% ipython --no-banner

In [1]: import numpy as np

In [2]: import numpy.linalg as la

In [3]: np.set_printoptions(suppress=True, linewidth=120)

In [4]: W0 = np.load("run12.npy")

In [5]: print(W0)
[[-15   2]
 [  3  11]]

In [6]: print(np.poly(W0))
[   1.    4. -171.]

In [7]: print(round(la.eigvals(W0).sum().real, 3))
-4.0

In [8]: print(round(la.det(W0[::-1]), 3))
171.0

In [9]: print(np.round(la.eigvals(W0), 3))
[-15.229  11.229]

In [10]: print(np.einsum("ii->", W0))
-4

In [11]: evals, evecs = la.eig(W0)

In [12]: print(np.round(np.sort(la.eigvals(W0 @ W0)), 3))
[126.085 231.915]

In [13]: print(evals.round(3))
[-15.229  11.229]

In [14]: print(np.prod(evals))
-171.0

In [15]: t3 = np.stack([W0, -2 * W0, W0[::-1]])

In [16]: print(t3.sum(axis=0))
[[ 18   9]
 [-18  -9]]

In [17]: print(la.matrix_rank(t3))
[2 2 2]

In [18]: K = np.array([[-4, -6, 0, -2], [0, 0, 0, 0], [-16, -24, 0, -8], [-8, -12, 0, -4]])

In [19]: print(K)
[[ -4  -6   0  -2]
 [  0   0   0   0]
 [-16 -24   0  -8]
 [ -8 -12   0  -4]]

In [20]: t3 = np.stack([K, -3 * K, K[::-1]])

In [21]: print(la.matrix_rank(t3.reshape(3, -1)))
2

In [22]: A = np.array([[-1.0, -0.9, -0.1, 1.1, -0.8, -1.5],
    ...:     [0.8, -1.3, 0.4, 0.8, -1.0, 0.8],
    ...:     [-0.1, -1.8, 0.1, 0.5, -0.5, 1.3]])

In [23]: print(A)
[[-1.  -0.9 -0.1  1.1 -0.8 -1.5]
 [ 0.8 -1.3  0.4  0.8 -1.   0.8]
 [-0.1 -1.8  0.1  0.5 -0.5  1.3]]

In [24]: print(np.abs(A).max())
1.8

In [25]: print(A.shape)
(3, 6)

In [26]: print(la.matrix_rank(A))
3

In [27]: print(np.count_nonzero(A))
18

In [28]: print(np.round(la.norm(A), 3))
4.017
